$ ipython --no-banner

In [1]: import numpy as np

In [2]: import numpy.linalg as la

In [3]: np.set_printoptions(precision=1, suppress=True, linewidth=200)

In [4]: rd = lambda a: np.round(a, 1) + 0

In [5]: data = np.loadtxt("w.csv", delimiter=",")

In [6]: data
Out[6]: 
array([[27., 24.,  9.],
       [24., 34., 10.],
       [ 9., 10.,  6.]])

In [7]: w, V = la.eig(data)

In [8]: rd(data @ V[:, 0] - w[0] * V[:, 0])
Out[8]: array([0., 0., 0.])

In [9]: rd(np.sort(la.eigvals(la.inv(data))))
Out[9]: array([0. , 0.2, 0.4])

In [10]: rd(np.sort(la.eigvals(data.T)))
Out[10]: array([ 2.5,  6.3, 58.2])

In [11]: rd(w)
Out[11]: array([58.2,  6.3,  2.5])

In [12]: t3 = np.stack([data, -3 * data, data[::-1]])

In [13]: la.matrix_rank(t3)
Out[13]: array([3, 3, 3])

In [14]: la.matrix_rank(t3.reshape(3, -1))
Out[14]: np.int64(2)

In [15]: t3.sum(axis=0)
Out[15]: 
array([[-45., -38., -12.],
       [-24., -34., -10.],
       [  9.,   4.,  -3.]])

In [16]: vec = np.ones(3)

In [17]: for _ in range(6):
    ...:     vec = data @ vec
    ...:     vec /= la.norm(vec)
    ...:     print(round(vec @ data @ vec, 1))
    ...: 
58.2
58.2
58.2
58.2
58.2
58.2

In [18]: rd(la.eigvalsh(data)[-1])
Out[18]: np.float64(58.2)

In [19]: E = np.array([[2.0, 0.0, -6.0, 9.0, -9.0],
    ...:     [1.0, 0.0, -7.0, -1.0, 3.0],
    ...:     [0.0, 0.0, 2.0, -2.0, -2.0],
    ...:     [0.0, 0.0, -3.0, 3.0, -2.0],
    ...:     [0.0, 0.0, 0.0, -1.0, 1.0]])

In [20]: r = la.matrix_rank(E)

In [21]: r
Out[21]: np.int64(4)

In [22]: N = la.svd(E)[2][r:].T

In [23]: [int(la.matrix_rank(np.delete(E, i, axis=0))) for i in range(5)]
Out[23]: [4, 4, 4, 4, 4]

In [24]: N.shape
Out[24]: (5, 1)

In [25]: np.allclose(E @ N, 0)
Out[25]: True

In [26]: la.matrix_rank(E.T @ E), la.matrix_rank(E @ E.T)
Out[26]: (np.int64(4), np.int64(4))

In [27]: left, sig, Vh = la.svd(E)

In [28]: np.argmax(sig[:-1] / (sig[1:] + 1e-6)) + 1
Out[28]: np.int64(4)

In [29]: B = left[:, :4] @ np.diag(sig[:4]) @ Vh[:4]

In [30]: rd(la.norm(E - B, 2)), rd(sig[4])
Out[30]: (np.float64(0.0), np.float64(0.0))

In [31]: rd(la.norm(E - B) / la.norm(E))
Out[31]: np.float64(0.0)

In [32]: rd(la.norm(E, 2) / la.norm(E))
Out[32]: np.float64(0.9)

In [33]: np.argsort(-la.norm(E, axis=0).round(6), kind="stable")[:3]
Out[33]: array([4, 2, 3])

In [34]: la.cond(E) > 100
Out[34]: np.True_
